$ python3 -q
>>> import numpy as np
>>> import numpy.linalg as la
>>> np.set_printoptions(precision=2, suppress=True, linewidth=100)
>>> tidy = lambda a: np.round(a, 2) + 0
>>> other = np.array([[-3, -3, 0], [3, -2, -2], [-2, 0, -2]])
>>> other[-1] = other[0]
>>> mat = other + 0.1 * np.eye(3)
>>> mat
array([[-2.9, -3. ,  0. ],
       [ 3. , -1.9, -2. ],
       [-3. , -3. ,  0.1]])
>>> rng = np.random.default_rng(6866)
>>> labels = rng.permutation(3)
>>> labels
array([0, 2, 1])
>>> other = mat[labels][:, labels]
>>> tidy(np.sort(np.abs(la.eigvals(other))))
array([0.1 , 2.92, 2.92])
>>> np.diag(other)
array([-2.9,  0.1, -1.9])
>>> np.allclose(other, mat)
False
>>> Uu, sig, VT = la.svd(mat)
>>> np.argmax(sig[:-1] / (sig[1:] + 1e-6)) + 1
np.int64(2)
>>> tidy(sig)
array([6.04, 3.94, 0.04])
>>> other = Uu[:, :2] @ np.diag(sig[:2]) @ VT[:2]
>>> tidy(la.norm(mat - other) / la.norm(mat))
np.float64(0.0)
>>> la.matrix_rank(other)
np.int64(2)
>>> vec = np.array([4, 0, 3])
>>> tidy(mat * vec)
array([[-11.6,   0. ,   0. ],
       [ 12. ,   0. ,  -6. ],
       [-12. ,   0. ,   0.3]])
>>> mat @ (2 * vec)
array([-23.2,  12. , -23.4])
>>> mat @ np.eye(3)[0]
array([-2.9,  3. , -3. ])
>>> (mat @ vec).argmax()
np.int64(1)
>>> (mat * vec).sum(axis=1)
array([-11.6,   6. , -11.7])
>>> np.trace(mat)
np.float64(-4.7)
>>> tidy(np.sort(np.abs(la.eigvals(mat))))
array([0.1 , 2.92, 2.92])
>>> tidy(la.matrix_power(mat, 4))
array([[-124.21,   86.69,   84.36],
       [  -2.33,  -68.75,  -26.57],
       [-124.21,   86.69,   84.36]])
>>> tidy(la.det(mat))
np.float64(0.85)
>>> np.allclose(mat @ mat.T, mat.T @ mat)
False
>>> K = np.load("x.npy")
>>> K
array([[ 36.,  22.,  11.],
       [-66., -41., -22.],
       [  0.,   0.,   3.]])
>>> evals, evecs = la.eig(K)
>>> tidy(np.sort(la.eigvals(K.T)))
array([-8.,  3.,  3.])
>>> tidy(np.sort(la.eigvals(la.inv(K))))
array([-0.13,  0.33,  0.33])
>>> tidy(K @ evecs[:, 0] - evals[0] * evecs[:, 0])
array([0., 0., 0.])
>>> X = np.loadtxt("a.csv", delimiter=",")
>>> tidy(X)
array([[ 2.35, -1.34, -0.23, -0.65,  0.  ,  0.51,  0.98],
       [ 1.23,  1.07, -0.11,  2.11,  1.08,  0.7 , -0.46],
       [ 0.34, -1.2 ,  0.35,  0.99,  0.33, -2.46, -0.43],
       [-0.45,  0.54, -1.64,  0.63, -0.03, -0.7 ,  2.22],
       [-0.34, -1.1 , -2.34,  0.09,  0.15,  0.46, -1.41],
       [-1.12, -1.74,  0.8 ,  1.41, -0.13,  1.23,  0.77],
       [ 0.56,  0.29, -0.15,  0.87, -2.77, -0.04, -0.37]])
>>> [round(float(x), 2) for x in la.svd(K, compute_uv=False)[:3]]
[91.77, 3.0, 0.26]
>>> np.argsort(-la.norm(K, axis=0).round(6), kind="stable")[:3]
array([0, 1, 2])
>>> tidy(np.abs(la.svd(K)[2][-1]))
array([0.52, 0.85, 0.02])
>>> tidy(la.norm(K, 2) / la.norm(K))
np.float64(1.0)
>>> tidy(X @ X.T)
array([[9., 0., 0., 0., 0., 0., 0.],
       [0., 9., 0., 0., 0., 0., 0.],
       [0., 0., 9., 0., 0., 0., 0.],
       [0., 0., 0., 9., 0., 0., 0.],
       [0., 0., 0., 0., 9., 0., 0.],
       [0., 0., 0., 0., 0., 9., 0.],
       [0., 0., 0., 0., 0., 0., 9.]])
>>> tidy(la.svd(X, compute_uv=False))
array([3., 3., 3., 3., 3., 3., 3.])
>>> tidy(X[:, 3] @ X[:, 5])
np.float64(0.0)
>>> tidy(X.T @ X)
array([[9., 0., 0., 0., 0., 0., 0.],
       [0., 9., 0., 0., 0., 0., 0.],
       [0., 0., 9., 0., 0., 0., 0.],
       [0., 0., 0., 9., 0., 0., 0.],
       [0., 0., 0., 0., 9., 0., 0.],
       [0., 0., 0., 0., 0., 9., 0.],
       [0., 0., 0., 0., 0., 0., 9.]])
>>> tidy(la.norm(X, axis=0))
array([3., 3., 3., 3., 3., 3., 3.])
>>> vec = np.array([0, 1, 0, 2, 1, 3, 2])
>>> y = X @ vec
>>> coef, lr = np.zeros(7), 1 / la.norm(X, 2) ** 2
>>> for i in range(6):
...     coef -= lr * X.T @ (X @ coef - y)
...     if i % 1 == 0: print(i, round(la.norm(X @ coef - y), 2))
... 
0 0.0
1 0.0
2 0.0
3 0.0
4 0.0
5 0.0
>>> tidy(coef)
array([0., 1., 0., 2., 1., 3., 2.])
>>> tidy(la.cond(X))
np.float64(1.0)
>>> r0 = np.array([2, 0, 2, 3, 1, 3])
>>> r1 = np.array([2, 3, 2, 1, 1, 0])
>>> E = np.outer(r0, r1)
>>> E
array([[4, 6, 4, 2, 2, 0],
       [0, 0, 0, 0, 0, 0],
       [4, 6, 4, 2, 2, 0],
       [6, 9, 6, 3, 3, 0],
       [2, 3, 2, 1, 1, 0],
       [6, 9, 6, 3, 3, 0]])
>>> rank = la.matrix_rank(E)
>>> rank
np.int64(1)
>>> null = la.svd(E)[2][rank:].T
>>> tidy(null @ null.T)
array([[ 0.79, -0.32, -0.21, -0.11, -0.11,  0.  ],
       [-0.32,  0.53, -0.32, -0.16, -0.16,  0.  ],
       [-0.21, -0.32,  0.79, -0.11, -0.11,  0.  ],
       [-0.11, -0.16, -0.11,  0.95, -0.05,  0.  ],
       [-0.11, -0.16, -0.11, -0.05,  0.95,  0.  ],
       [ 0.  ,  0.  ,  0.  ,  0.  ,  0.  ,  1.  ]])
>>> [int(la.matrix_rank(E[:, :j + 1])) for j in range(6)]
[1, 1, 1, 1, 1, 1]
>>> la.matrix_rank(E.T @ E), la.matrix_rank(E @ E.T)
(np.int64(1), np.int64(1))
>>> np.allclose(E[:-1].T @ la.lstsq(E[:-1].T, E[-1])[0], E[-1])
True
>>> np.allclose(E, E.T)
False
>>> la.matrix_power(E, 4)
array([[ 6912, 10368,  6912,  3456,  3456,     0],
       [    0,     0,     0,     0,     0,     0],
       [ 6912, 10368,  6912,  3456,  3456,     0],
       [10368, 15552, 10368,  5184,  5184,     0],
       [ 3456,  5184,  3456,  1728,  1728,     0],
       [10368, 15552, 10368,  5184,  5184,     0]])
>>> (E + E.T) / 2
array([[4. , 3. , 4. , 4. , 2. , 3. ],
       [3. , 0. , 3. , 4.5, 1.5, 4.5],
       [4. , 3. , 4. , 4. , 2. , 3. ],
       [4. , 4.5, 4. , 3. , 2. , 1.5],
       [2. , 1.5, 2. , 2. , 1. , 1.5],
       [3. , 4.5, 3. , 1.5, 1.5, 0. ]])
>>> la.determinant(E)
Traceback (most recent call last):
  File "<python-input-69>", line 1, in <module>
    la.determinant(E)
    ^^^^^^^^^^^^^^
AttributeError: module 'numpy.linalg' has no attribute 'determinant'
>>> np.trace(E)
np.int64(12)
>>> tidy(np.sort(np.abs(la.eigvals(E))))
array([ 0.,  0.,  0.,  0.,  0., 12.])
>>> W1 = np.array([[2, 1, 1],
...     [0, 1, 0],
...     [-3, 3, 1],
...     [-2, -3, -1],
...     [0, 2, 0],
...     [-2, -2, 1]])
>>> coef = np.array([-1, 5, -1])
>>> H = np.maximum(E @ W1 + coef, 0)
>>> H
array([[ 0, 25,  5],
       [ 0,  5,  0],
       [ 0, 25,  5],
       [ 0, 35,  8],
       [ 0, 15,  2],
       [ 0, 35,  8]])
>>> basis = np.array([[1, 1, -2], [1, -2, 0], [2, -1, 2]])
>>> H @ basis
array([[ 35, -55,  10],
       [  5, -10,   0],
       [ 35, -55,  10],
       [ 51, -78,  16],
       [ 19, -32,   4],
       [ 51, -78,  16]])
>>> F = np.array([[10, 10, -8], [10, 10, -8], [-8, -8, 10]])
>>> F
array([[10, 10, -8],
       [10, 10, -8],
       [-8, -8, 10]])
>>> theta = np.radians(135)
>>> Rm = np.eye(3)
>>> Rm[2, 2] = Rm[1, 1] = np.cos(theta)
>>> Rm[2, 1], Rm[1, 2] = -np.sin(theta), np.sin(theta)
>>> tidy(Rm)
array([[ 1.  ,  0.  ,  0.  ],
       [ 0.  , -0.71,  0.71],
       [ 0.  , -0.71, -0.71]])
>>> other = F @ Rm.T
>>> tidy(la.det(Rm)), tidy(np.trace(Rm))
(np.float64(1.0), np.float64(-0.41))
>>> np.allclose(la.norm(F, axis=1), la.norm(other, axis=1))
True
>>> tidy(la.svd(F, compute_uv=False)), tidy(la.svd(other, compute_uv=False))
(array([27.37,  2.63,  0.  ]), array([27.37,  2.63,  0.  ]))
